% ipython --no-banner

In [1]: import numpy as np

In [2]: np.set_printoptions(precision=4, suppress=True, linewidth=100, legacy="1.25")

In [3]: def rnd(a):
   ...:     return np.round(a, 4) + 0
   ...: 

In [4]: K = np.array([[0, -1, 0], [1, 2, -4], [5, -5, 3], [-2, -1, -1]])

In [5]: x = np.array([1, 1, 1])

In [6]: a = np.maximum(K @ x, 0)

In [7]: K * (a > 1e-9)[:, None]
Out[7]: 
array([[ 0,  0,  0],
       [ 0,  0,  0],
       [ 5, -5,  3],
       [ 0,  0,  0]])

In [8]: a
Out[8]: array([0, 0, 3, 0])

In [9]: rnd(np.tanh(K @ x))
Out[9]: array([-0.7616, -0.7616,  0.9951, -0.9993])

In [10]: K.T @ a
Out[10]: array([ 15, -15,   9])

In [11]: np.maximum(K @ x, 0) - np.maximum(-K @ x, 0)
Out[11]: array([-1, -1,  3, -4])

In [12]: Y = np.c_[K[:, :1] @ np.array([[-2]]), np.array([4, 2, 0, -3])]

In [13]: Y
Out[13]: 
array([[  0,   4],
       [ -2,   2],
       [-10,   0],
       [  4,  -3]])

In [14]: rnd(np.linalg.lstsq(K, Y[:, 0])[0])
Out[14]: array([-2.,  0.,  0.])

In [15]: rnd(np.linalg.norm(np.linalg.qr(K)[0].T @ Y, axis=0) ** 2 / ((Y ** 2).sum(axis=0) + 1e-12))
Out[15]: array([1.    , 0.2394])

In [16]: t = np.radians(45)

In [17]: Rm = np.eye(3)

In [18]: Rm[2, 2] = Rm[0, 0] = np.cos(t)

In [19]: Rm[2, 0], Rm[0, 2] = -np.sin(t), np.sin(t)

In [20]: rnd(Rm)
Out[20]: 
array([[ 0.7071,  0.    ,  0.7071],
       [ 0.    ,  1.    ,  0.    ],
       [-0.7071,  0.    ,  0.7071]])

In [21]: Y = K @ Rm.T

In [22]: rnd(np.linalg.det(Rm)), rnd(np.trace(Rm))
Out[22]: (1.0, 2.4142)

In [23]: rnd(np.linalg.svd(K, compute_uv=False)), rnd(np.linalg.svd(Y, compute_uv=False))
Out[23]: (array([8.1753, 3.9128, 2.2032]), array([8.1753, 3.9128, 2.2032]))

In [24]: np.allclose(K @ K.T, Y @ Y.T)
Out[24]: True

In [25]: rnd(Y)
Out[25]: 
array([[ 0.    , -1.    ,  0.    ],
       [-2.1213,  2.    , -3.5355],
       [ 5.6569, -5.    , -1.4142],
       [-2.1213, -1.    ,  0.7071]])

In [26]: arr = np.load("arr.npy")

In [27]: arr
Out[27]: 
array([[-25.1466,  -0.7512,   4.6853],
       [ -6.2208,  -7.1481,   6.6538],
       [  0.058 ,  -7.1292,  -7.4941],
       [ -1.8178,   4.7893,   2.7516],
       [-18.1467,  -5.7496, -28.028 ],
       [-11.3135,   5.3013, -18.9685],
       [  9.392 ,  12.1058,  28.3797],
       [ -3.1662,   0.984 , -24.324 ],
       [ -2.5639,   5.7416,  15.3652],
       [ -1.1449,   7.5868,   5.0229],
       [-26.5523,   7.4638, -23.8059],
       [  7.5284,   2.6275,  -1.6168],
       [ 14.9021,   1.6613, -32.632 ]])

In [28]: cent = arr[[5, 1]].astype(float)

In [29]: for _ in range(3):
    ...:     z = np.linalg.norm(arr[:, None] - cent, axis=-1).argmin(axis=1)
    ...:     cent = np.array([arr[z == j].mean(axis=0) for j in range(2)])
    ...: 

In [30]: z
Out[30]: array([1, 1, 1, 1, 0, 0, 1, 0, 1, 1, 0, 1, 0])

In [31]: rnd(cent)
Out[31]: 
array([[ -8.8553,   1.9322, -25.5517],
       [ -2.4894,   2.2278,   6.7184]])

In [32]: print(np.abs(cent[1] - cent[0]).argmax())
2
